$ python -q
>>> import numpy as np
>>> np.set_printoptions(precision=2, suppress=True, linewidth=200, floatmode="fixed")
>>> def rnd(a):
...     return np.round(a, 2) + 0
... 
>>> arr = np.loadtxt("a.csv", delimiter=",")
>>> print(arr)
[[ 3.00  0.00  0.00  0.00  0.00]
 [ 0.00  0.00  0.00  0.00  0.00]
 [ 0.00  0.00 -3.00  0.00  0.00]
 [ 0.00  0.00  0.00  3.00  0.00]
 [ 0.00  0.00  0.00  0.00  3.00]]
>>> print([round(float(x), 2) for x in np.linalg.svd(arr, compute_uv=False)[:3]])
[3.0, 3.0, 3.0]
>>> print(np.linalg.cond(arr) > 100)
True
>>> w, V = np.linalg.eigh(arr)
>>> print(np.unique(w.round(6) + 0, return_counts=True)[1])
[1 1 3]
>>> print(w)
[-3.00  0.00  3.00  3.00  3.00]
>>> print(rnd(np.linalg.eigvalsh(arr + 4 * np.eye(5))))
[1.00 4.00 7.00 7.00 7.00]
>>> print(V.T @ V)
[[1.00 0.00 0.00 0.00 0.00]
 [0.00 1.00 0.00 0.00 0.00]
 [0.00 0.00 1.00 0.00 0.00]
 [0.00 0.00 0.00 1.00 0.00]
 [0.00 0.00 0.00 0.00 1.00]]
>>> print(w.sum(), np.trace(arr))
6.0 6.0
>>> J = np.load("case4.npy")
>>> print(J)
[[ 1  1  1  1  1  1  1  1]
 [ 1 -1 -1  1 -1  1  1 -1]
 [ 1  1  1  1 -1 -1 -1 -1]
 [ 1 -1  1 -1  1 -1  1 -1]
 [ 1 -1  1 -1 -1  1 -1  1]
 [ 1 -1 -1  1  1 -1 -1  1]]
>>> out = J[0, 0] * J[1:] - np.outer(J[1:, 0], J[0])
>>> print(out)
[[ 0 -2 -2  0 -2  0  0 -2]
 [ 0  0  0  0 -2 -2 -2 -2]
 [ 0 -2  0 -2  0 -2  0 -2]
 [ 0 -2  0 -2 -2  0 -2  0]
 [ 0 -2 -2  0  0 -2 -2  0]]
>>> print(np.linalg.matrix_rank(out), np.linalg.matrix_rank(J))
5 6
>>> print(np.flatnonzero(~out.round(6).any(axis=1)))
[]
>>> def softmax(z):
...     e = np.exp(z - z.max(axis=-1, keepdims=True))
...     return e / e.sum(axis=-1, keepdims=True)
... 
>>> print(rnd(softmax(J[5])))
[0.22 0.03 0.03 0.22 0.22 0.03 0.03 0.22]
>>> print(rnd(softmax(10 * J[5])))
[0.25 0.00 0.00 0.25 0.25 0.00 0.00 0.25]
>>> S = J @ J.T / np.sqrt(8)
>>> print(rnd(softmax(S)))
[[0.77 0.05 0.05 0.05 0.05 0.05]
 [0.05 0.77 0.05 0.05 0.05 0.05]
 [0.05 0.05 0.77 0.05 0.05 0.05]
 [0.05 0.05 0.05 0.77 0.05 0.05]
 [0.05 0.05 0.05 0.05 0.77 0.05]
 [0.05 0.05 0.05 0.05 0.05 0.77]]
>>> W1 = np.array([[-3, -1],
...     [-3, -3],
...     [2, 0],
...     [2, 0],
...     [-3, 1],
...     [1, 0],
...     [2, -3],
...     [-3, -3]])
>>> coef = np.array([8, 7])
>>> hid = np.maximum(J @ W1 + coef, 0)
>>> print(rnd((hid > 0).mean(axis=0)))
[0.83 0.83]
>>> print((hid > 0).astype(int))
[[1 0]
 [1 1]
 [1 1]
 [1 1]
 [1 1]
 [0 1]]
>>> Z = np.array([[-3, 2, -3], [4, -4, -4]])
>>> print((hid @ Z).round(6).argmax(axis=1))
[1 1 0 0 0 0]
>>> print(W1 @ Z)
[[  5  -2  13]
 [ -3   6  21]
 [ -6   4  -6]
 [ -6   4  -6]
 [ 13 -10   5]
 [ -3   2  -3]
 [-18  16   6]
 [ -3   6  21]]
